$ python3 -q
>>> import numpy as np
>>> np.set_printoptions(suppress=True, linewidth=140)
>>> M = np.load("dump.npy")
>>> print(M)
[[2 0 2 1 0 3 0 0]
 [0 3 0 0 0 0 1 0]
 [1 0 0 2 0 3 0 0]
 [1 0 0 3 0 2 0 0]
 [0 0 0 0 1 0 0 0]
 [1 0 3 1 0 1 0 0]
 [0 2 0 0 0 0 3 0]
 [0 0 0 0 2 0 0 3]]
>>> M2 = M[0, 0] * M[1:] - np.outer(M[1:, 0], M[0])
>>> print(M2)
[[ 0  6  0  0  0  0  2  0]
 [ 0  0 -2  3  0  3  0  0]
 [ 0  0 -2  5  0  1  0  0]
 [ 0  0  0  0  2  0  0  0]
 [ 0  0  4  1  0 -1  0  0]
 [ 0  4  0  0  0  0  6  0]
 [ 0  0  0  0  4  0  0  6]]
>>> print(np.flatnonzero(~M2.round(6).any(axis=1)))
[]
>>> w1 = np.array([[0, 2, 0],
...     [-1, -2, 2],
...     [-2, -1, 2],
...     [-1, 2, 2],
...     [1, -1, 0],
...     [-2, 0, 1],
...     [1, 0, -2],
...     [-2, 2, 1]])
>>> c = np.array([2, 2, 2])
>>> H = np.maximum(M @ w1 + c, 0)
>>> print((H > 0).mean(axis=0))
[0.25  0.75  0.875]
>>> print((H > 0).astype(int))
[[0 1 1]
 [0 0 1]
 [0 1 1]
 [0 1 1]
 [1 1 1]
 [0 1 1]
 [1 0 0]
 [0 1 1]]
>>> print(H)
[[ 0  6 11]
 [ 0  0  6]
 [ 0  8  9]
 [ 0 10 10]
 [ 3  1  2]
 [ 0  3 11]
 [ 3  0  0]
 [ 0  6  5]]
>>> cent = np.array([[4, 4, 7], [3, 2, 7], [9, 1, 1]])
>>> print((H @ cent).round(6).argmax(axis=1))
[0 0 0 0 0 0 2 0]
>>> print(H @ cent)
[[117  23  53]
 [ 54   6   6]
 [105  25  65]
 [120  30  80]
 [ 33  16  30]
 [108  17  32]
 [ 12  12  21]
 [ 63  17  47]]
>>> E = np.load("arr.npy")
>>> print(E.round(4))
[[ 0.7423 -0.1546 -0.2577 -0.1546 -0.2577 -0.0515 -0.3608 -0.2577 -0.0515 -0.2577]
 [-0.1546  0.9072 -0.1546 -0.0928 -0.1546 -0.0309 -0.2165 -0.1546 -0.0309 -0.1546]
 [-0.2577 -0.1546  0.7423 -0.1546 -0.2577 -0.0515 -0.3608 -0.2577 -0.0515 -0.2577]
 [-0.1546 -0.0928 -0.1546  0.9072 -0.1546 -0.0309 -0.2165 -0.1546 -0.0309 -0.1546]
 [-0.2577 -0.1546 -0.2577 -0.1546  0.7423 -0.0515 -0.3608 -0.2577 -0.0515 -0.2577]
 [-0.0515 -0.0309 -0.0515 -0.0309 -0.0515  0.9897 -0.0722 -0.0515 -0.0103 -0.0515]
 [-0.3608 -0.2165 -0.3608 -0.2165 -0.3608 -0.0722  0.4948 -0.3608 -0.0722 -0.3608]
 [-0.2577 -0.1546 -0.2577 -0.1546 -0.2577 -0.0515 -0.3608  0.7423 -0.0515 -0.2577]
 [-0.0515 -0.0309 -0.0515 -0.0309 -0.0515 -0.0103 -0.0722 -0.0515  0.9897 -0.0515]
 [-0.2577 -0.1546 -0.2577 -0.1546 -0.2577 -0.0515 -0.3608 -0.2577 -0.0515  0.7423]]
>>> U, sv, Vh = np.linalg.svd(E, full_matrices=False)
>>> print(np.allclose(U * sv @ Vh, E))
True
>>> print(sv.round(4))
[1. 1. 1. 1. 1. 1. 1. 1. 1. 1.]
>>> print(np.round(np.sqrt((sv ** 2).sum()), 4), np.round(np.linalg.norm(E), 4))
3.1623 3.1623
>>> W0 = np.loadtxt("sample0.csv", delimiter=",")
>>> print(W0)
[[0. 0. 0. 1. 0. 0. 0. 0. 0.]
 [0. 0. 0. 0. 0. 2. 0. 0. 0.]
 [0. 0. 0. 1. 1. 0. 0. 0. 0.]
 [0. 0. 0. 0. 0. 1. 0. 0. 0.]
 [1. 1. 0. 0. 2. 2. 0. 0. 0.]
 [0. 1. 0. 0. 0. 0. 2. 0. 0.]
 [0. 0. 0. 1. 1. 0. 2. 0. 0.]
 [0. 0. 0. 0. 0. 0. 0. 0. 0.]
 [0. 0. 0. 1. 0. 1. 0. 2. 0.]
 [0. 0. 1. 0. 0. 0. 0. 0. 0.]
 [0. 1. 1. 0. 0. 0. 0. 0. 0.]
 [0. 0. 0. 0. 2. 0. 0. 0. 0.]
 [0. 1. 0. 0. 2. 2. 0. 0. 0.]
 [0. 0. 2. 0. 0. 0. 1. 1. 0.]
 [0. 0. 1. 0. 0. 0. 0. 0. 0.]]
>>> print(np.allclose(W0[:-1].T @ np.linalg.lstsq(W0[:-1].T, W0[-1])[0], W0[-1]))
True
>>> print(round(float(np.trace(np.linalg.pinv(W0) @ W0)), 4))
8.0
>>> print(np.linalg.lstsq(W0[:-1].T, W0[-1])[2])
8
>>> print(W0 - W0[0])
[[ 0.  0.  0.  0.  0.  0.  0.  0.  0.]
 [ 0.  0.  0. -1.  0.  2.  0.  0.  0.]
 [ 0.  0.  0.  0.  1.  0.  0.  0.  0.]
 [ 0.  0.  0. -1.  0.  1.  0.  0.  0.]
 [ 1.  1.  0. -1.  2.  2.  0.  0.  0.]
 [ 0.  1.  0. -1.  0.  0.  2.  0.  0.]
 [ 0.  0.  0.  0.  1.  0.  2.  0.  0.]
 [ 0.  0.  0. -1.  0.  0.  0.  0.  0.]
 [ 0.  0.  0.  0.  0.  1.  0.  2.  0.]
 [ 0.  0.  1. -1.  0.  0.  0.  0.  0.]
 [ 0.  1.  1. -1.  0.  0.  0.  0.  0.]
 [ 0.  0.  0. -1.  2.  0.  0.  0.  0.]
 [ 0.  1.  0. -1.  2.  2.  0.  0.  0.]
 [ 0.  0.  2. -1.  0.  0.  1.  1.  0.]
 [ 0.  0.  1. -1.  0.  0.  0.  0.  0.]]
>>> print(np.unravel_index(np.abs(W0).argmax(), W0.shape))
(np.int64(1), np.int64(5))
>>> print(np.round(W0.mean(axis=0), 4))
[0.0667 0.2667 0.3333 0.2667 0.5333 0.5333 0.3333 0.2    0.    ]
>>> U, sv, Vh = np.linalg.svd(W0)
>>> evecs = Vh[:(sv > 1e-8).sum()]
>>> rng = np.random.default_rng(50)
>>> vec = W0[12] + 2 * W0[14] + rng.integers(2) * np.eye(9)[2]
>>> print(vec)
[0. 1. 3. 0. 2. 2. 0. 0. 0.]
>>> print(np.allclose(evecs.T @ evecs @ vec, vec))
True
>>> print(round(float(np.linalg.norm(vec - evecs.T @ evecs @ vec)), 4))
0.0
>>> X = np.load("run8.npy")
>>> print(X)
[[0 4 1]
 [0 3 0]
 [0 3 0]
 [0 1 0]
 [0 1 0]
 [0 1 0]
 [0 1 0]
 [0 3 0]
 [0 3 0]
 [0 4 1]
 [0 2 0]
 [0 4 1]
 [0 1 0]
 [1 5 3]
 [0 4 1]
 [0 1 0]
 [0 1 0]
 [1 5 3]
 [1 5 3]
 [0 1 0]]
>>> cent = X[[15, 7]].astype(float)
>>> for _ in range(5):
...     z = np.linalg.norm(X[:, None] - cent, axis=-1).argmin(axis=1)
...     cent = np.array([X[z == j].mean(axis=0) for j in range(2)])
... 
>>> print(z)
[1 1 1 0 0 0 0 1 1 1 0 1 0 1 1 0 0 1 1 0]
>>> print(np.abs(cent[1] - cent[0]).argmax())
1
>>> print(cent.round(4))
[[0.     1.1111 0.    ]
 [0.2727 3.9091 1.1818]]
>>> def softmax(z):
...     e = np.exp(z - z.max(axis=-1, keepdims=True))
...     return e / e.sum(axis=-1, keepdims=True)
... 
>>> print(np.round(softmax(10 * X[19]), 4) + 0)
[0.     0.9999 0.    ]
>>> print(np.round(softmax(X).sum(axis=1), 4))
[1. 1. 1. 1. 1. 1. 1. 1. 1. 1. 1. 1. 1. 1. 1. 1. 1. 1. 1. 1.]
>>> print(np.round(softmax(X[19]), 4))
[0.2119 0.5761 0.2119]
>>> S = X @ X.T / np.sqrt(3)
>>> print(softmax(S).round(6).argmax(axis=1))
[13 13 13 13 13 13 13 13 13 13 13 13 13 13 13 13 13 13 13 13]
>>> print(np.round(softmax(S)[19] @ X, 4))
[0.4012 3.8665 1.5039]
>>> gram = np.cov(X, rowvar=False)
>>> print(np.round(np.corrcoef(X.T), 4))
[[1.     0.6471 0.9297]
 [0.6471 1.     0.8195]
 [0.9297 0.8195 1.    ]]
>>> print(np.round(np.linalg.eigvalsh(gram)[::-1], 4))
[3.4318 0.3284 0.0109]
>>> print(np.round(X.std(axis=0), 4))
[0.3571 1.5256 1.0618]
>>> print(gram.shape)
(3, 3)
>>> print(np.argsort(-X.std(axis=0).round(6), kind="stable"))
[1 2 0]
>>> m1 = np.loadtxt("block12.csv", delimiter=",")
>>> print(m1)
[[3. 0. 0. 0. 0. 0. 0. 0. 0.]
 [0. 0. 0. 0. 0. 0. 0. 0. 0.]
 [0. 0. 0. 0. 0. 0. 0. 0. 0.]
 [0. 0. 0. 0. 0. 0. 0. 0. 0.]
 [0. 0. 0. 0. 1. 0. 0. 0. 0.]
 [0. 0. 0. 0. 0. 2. 0. 0. 0.]
 [0. 0. 0. 0. 0. 0. 0. 0. 0.]
 [0. 0. 0. 0. 0. 0. 0. 0. 0.]
 [0. 0. 0. 0. 0. 0. 0. 0. 0.]]
>>> U, sv, Vh = np.linalg.svd(m1)
>>> evecs = Vh[:(sv > 1e-8).sum()]
>>> vec = m1[0] + -3 * m1[2] + rng.integers(2) * np.eye(9)[7]
>>> print(vec)
[3. 0. 0. 0. 0. 0. 0. 1. 0.]
>>> print(evecs.T @ evecs)
[[1. 0. 0. 0. 0. 0. 0. 0. 0.]
 [0. 0. 0. 0. 0. 0. 0. 0. 0.]
 [0. 0. 0. 0. 0. 0. 0. 0. 0.]
 [0. 0. 0. 0. 0. 0. 0. 0. 0.]
 [0. 0. 0. 0. 1. 0. 0. 0. 0.]
 [0. 0. 0. 0. 0. 1. 0. 0. 0.]
 [0. 0. 0. 0. 0. 0. 0. 0. 0.]
 [0. 0. 0. 0. 0. 0. 0. 0. 0.]
 [0. 0. 0. 0. 0. 0. 0. 0. 0.]]
>>> print(np.allclose(evecs.T @ evecs @ vec, vec))
False
>>> print(round(float(np.linalg.norm(vec - evecs.T @ evecs @ vec)), 4))
1.0
>>> print(np.round(np.linalg.pinv(m1), 4))
[[0.3333 0.     0.     0.     0.     0.     0.     0.     0.    ]
 [0.     0.     0.     0.     0.     0.     0.     0.     0.    ]
 [0.     0.     0.     0.     0.     0.     0.     0.     0.    ]
 [0.     0.     0.     0.     0.     0.     0.     0.     0.    ]
 [0.     0.     0.     0.     1.     0.     0.     0.     0.    ]
 [0.     0.     0.     0.     0.     0.5    0.     0.     0.    ]
 [0.     0.     0.     0.     0.     0.     0.     0.     0.    ]
 [0.     0.     0.     0.     0.     0.     0.     0.     0.    ]
 [0.     0.     0.     0.     0.     0.     0.     0.     0.    ]]
>>> print(np.round(np.linalg.norm(m1, axis=0), 4))
[3. 0. 0. 0. 1. 2. 0. 0. 0.]
>>> print(m1[:, 4] @ m1[:, 0])
0.0
>>> M2 = m1 + rng.integers(-2, 3, (9, 3)) @ rng.integers(-2, 3, (3, 9))
>>> print(M2)
[[-1. -1. -4.  4. -2.  0.  6.  0. -6.]
 [-5.  0.  0.  4. -2.  3. -2. -3. -1.]
 [-3. -2.  7. -2.  1.  0.  2.  0. -2.]
 [ 3. -1.  2. -4.  2. -3.  4.  3. -1.]
 [ 0. -2.  6. -4.  3. -2.  4.  2. -2.]
 [ 3.  0. -1. -2.  1.  0.  2.  2.  0.]
 [-2. -1. -3.  2. -1. -1.  6.  1. -5.]
 [ 2.  1.  3. -2.  1.  1. -6. -1.  5.]
 [-8. -1.  4.  4. -2.  4. -2. -4. -2.]]
>>> print(np.round(np.linalg.svd(M2 - m1, compute_uv=False), 4) + 0)
[17.8202 16.4382 13.0087  0.      0.      0.      0.      0.      0.    ]
>>> print(np.abs(M2 - m1).sum(axis=1))
[27. 20. 19. 23. 24. 13. 22. 22. 31.]
>>> print(np.flatnonzero(np.linalg.matrix_power((M != 0) + (M.T != 0) + np.eye(8), 8)[5]))
[0 2 3 5]
>>> print((np.linalg.matrix_power((M != 0) + (M.T != 0) + np.eye(8), 8) > 0).astype(int))
[[1 0 1 1 0 1 0 0]
 [0 1 0 0 0 0 1 0]
 [1 0 1 1 0 1 0 0]
 [1 0 1 1 0 1 0 0]
 [0 0 0 0 1 0 0 1]
 [1 0 1 1 0 1 0 0]
 [0 1 0 0 0 0 1 0]
 [0 0 0 0 1 0 0 1]]
>>> print(round(np.linalg.det(M), 4))
-252.0
>>> print(np.round(np.sort(np.linalg.eigvals(M).real), 4))
[-2.3028  0.6277  1.      1.3028  1.5858  3.      4.4142  6.3723]
>>> feats = np.load("out0.npy")
>>> print(feats)
[[13.  0.  0.  0.  6.  0.  9.  9.  6.  3.  6.]
 [ 0.  4.  0.  0.  0.  0.  0.  0.  0.  0.  0.]
 [ 0.  0.  4.  0.  0.  0.  0.  0.  0.  0.  0.]
 [ 0.  0.  0.  4.  0.  0.  0.  0.  0.  0.  0.]
 [ 6.  0.  0.  0.  8.  0.  6.  6.  4.  2.  4.]
 [ 0.  0.  0.  0.  0.  4.  0.  0.  0.  0.  0.]
 [ 9.  0.  0.  0.  6.  0. 13.  9.  6.  3.  6.]
 [ 9.  0.  0.  0.  6.  0.  9. 13.  6.  3.  6.]
 [ 6.  0.  0.  0.  4.  0.  6.  6.  8.  2.  4.]
 [ 3.  0.  0.  0.  2.  0.  3.  3.  2.  5.  2.]
 [ 6.  0.  0.  0.  4.  0.  6.  6.  4.  2.  8.]]
>>> w, evecs = np.linalg.eigh(feats)
>>> print((w > 1e-8).sum(), (w < -1e-8).sum())
11 0
>>> print(np.abs(evecs[:, -1]).round(6).argmax())
0
>>> print(np.round(np.abs(evecs[:, -1]), 4) + 0)
[0.4743 0.     0.     0.     0.3162 0.     0.4743 0.4743 0.3162 0.1581 0.3162]
>>> print(np.round(np.linalg.eigvalsh(feats + -3 * np.eye(11)), 4))
[ 1.  1.  1.  1.  1.  1.  1.  1.  1.  1. 41.]
>>> print(w.round(4))
[ 4.  4.  4.  4.  4.  4.  4.  4.  4.  4. 44.]
>>> print(np.round(evecs.T @ evecs, 4) + 0)
[[1. 0. 0. 0. 0. 0. 0. 0. 0. 0. 0.]
 [0. 1. 0. 0. 0. 0. 0. 0. 0. 0. 0.]
 [0. 0. 1. 0. 0. 0. 0. 0. 0. 0. 0.]
 [0. 0. 0. 1. 0. 0. 0. 0. 0. 0. 0.]
 [0. 0. 0. 0. 1. 0. 0. 0. 0. 0. 0.]
 [0. 0. 0. 0. 0. 1. 0. 0. 0. 0. 0.]
 [0. 0. 0. 0. 0. 0. 1. 0. 0. 0. 0.]
 [0. 0. 0. 0. 0. 0. 0. 1. 0. 0. 0.]
 [0. 0. 0. 0. 0. 0. 0. 0. 1. 0. 0.]
 [0. 0. 0. 0. 0. 0. 0. 0. 0. 1. 0.]
 [0. 0. 0. 0. 0. 0. 0. 0. 0. 0. 1.]]
>>> J = np.loadtxt("m.csv", delimiter=",")
>>> print(J)
[[0. 2. 1. 2. 3. 2. 2. 1. 1. 0. 5. 1. 5. 1. 2. 0.]
 [2. 0. 2. 1. 2. 3. 2. 2. 1. 1. 0. 5. 1. 5. 1. 2.]
 [1. 2. 0. 2. 1. 2. 3. 2. 2. 1. 1. 0. 5. 1. 5. 1.]
 [2. 1. 2. 0. 2. 1. 2. 3. 2. 2. 1. 1. 0. 5. 1. 5.]
 [3. 2. 1. 2. 0. 2. 1. 2. 3. 2. 2. 1. 1. 0. 5. 1.]
 [2. 3. 2. 1. 2. 0. 2. 1. 2. 3. 2. 2. 1. 1. 0. 5.]
 [2. 2. 3. 2. 1. 2. 0. 2. 1. 2. 3. 2. 2. 1. 1. 0.]
 [1. 2. 2. 3. 2. 1. 2. 0. 2. 1. 2. 3. 2. 2. 1. 1.]
 [1. 1. 2. 2. 3. 2. 1. 2. 0. 2. 1. 2. 3. 2. 2. 1.]
 [0. 1. 1. 2. 2. 3. 2. 1. 2. 0. 2. 1. 2. 3. 2. 2.]
 [5. 0. 1. 1. 2. 2. 3. 2. 1. 2. 0. 2. 1. 2. 3. 2.]
 [1. 5. 0. 1. 1. 2. 2. 3. 2. 1. 2. 0. 2. 1. 2. 3.]
 [5. 1. 5. 0. 1. 1. 2. 2. 3. 2. 1. 2. 0. 2. 1. 2.]
 [1. 5. 1. 5. 0. 1. 1. 2. 2. 3. 2. 1. 2. 0. 2. 1.]
 [2. 1. 5. 1. 5. 0. 1. 1. 2. 2. 3. 2. 1. 2. 0. 2.]
 [0. 2. 1. 5. 1. 5. 0. 1. 1. 2. 2. 3. 2. 1. 2. 0.]]
>>> t3 = np.stack([J, -1 * J, J[::-1]])
>>> print(np.linalg.matrix_rank(t3))
[16 16 16]
>>> print(np.linalg.matrix_rank(t3.reshape(3, -1)))
2
>>> print(np.einsum("bij,cij->bc", t3, t3))
[[ 1202. -1202.   864.]
 [-1202.  1202.  -864.]
 [  864.  -864.  1202.]]
>>> print(t3.shape)
(3, 16, 16)
>>> print(np.round(np.linalg.norm(t3, axis=(1, 2)), 4))
[34.6699 34.6699 34.6699]
>>> A = np.load("w.npy")
>>> print(A)
[[4. 0. 3. 0. 0.]
 [0. 4. 0. 0. 3.]
 [3. 0. 4. 0. 0.]
 [0. 0. 0. 4. 0.]
 [0. 3. 0. 0. 4.]]
>>> print(np.trace(A))
20.0
>>> print(np.round(np.sort(np.abs(np.linalg.eigvals(A))), 4))
[1. 1. 4. 7. 7.]
>>> print(np.round(np.abs(np.linalg.eigvals(A)).max(), 4))
7.0
>>> print(np.allclose(A, A.T))
True
>>> print(A @ A)
[[25.  0. 24.  0.  0.]
 [ 0. 25.  0.  0. 24.]
 [24.  0. 25.  0.  0.]
 [ 0.  0.  0. 16.  0.]
 [ 0. 24.  0.  0. 25.]]
>>> print(round(np.linalg.det(A), 4))
196.0
>>> print((A + A.T) / 2)
[[4. 0. 3. 0. 0.]
 [0. 4. 0. 0. 3.]
 [3. 0. 4. 0. 0.]
 [0. 0. 0. 4. 0.]
 [0. 3. 0. 0. 4.]]
>>> M2 = A / np.sqrt((A ** 2).mean(axis=1, keepdims=True))
>>> print(np.linalg.matrix_rank(M2) == np.linalg.matrix_rank(A))
True
>>> print(np.linalg.matrix_rank(A - A.mean(axis=1, keepdims=True)))
4
>>> print(np.round(np.linalg.norm(M2, axis=1), 4))
[2.2361 2.2361 2.2361 2.2361 2.2361]
>>> print(M2[2].round(4))
[1.3416 0.     1.7889 0.     0.    ]
>>> w, evecs = np.linalg.eigh(A)
>>> vec = np.array([-2, 3, 1, 1, 2])
>>> print(np.round(evecs * np.abs(w) @ evecs.T, 4))
[[4. 0. 3. 0. 0.]
 [0. 4. 0. 0. 3.]
 [3. 0. 4. 0. 0.]
 [0. 0. 0. 4. 0.]
 [0. 3. 0. 0. 4.]]
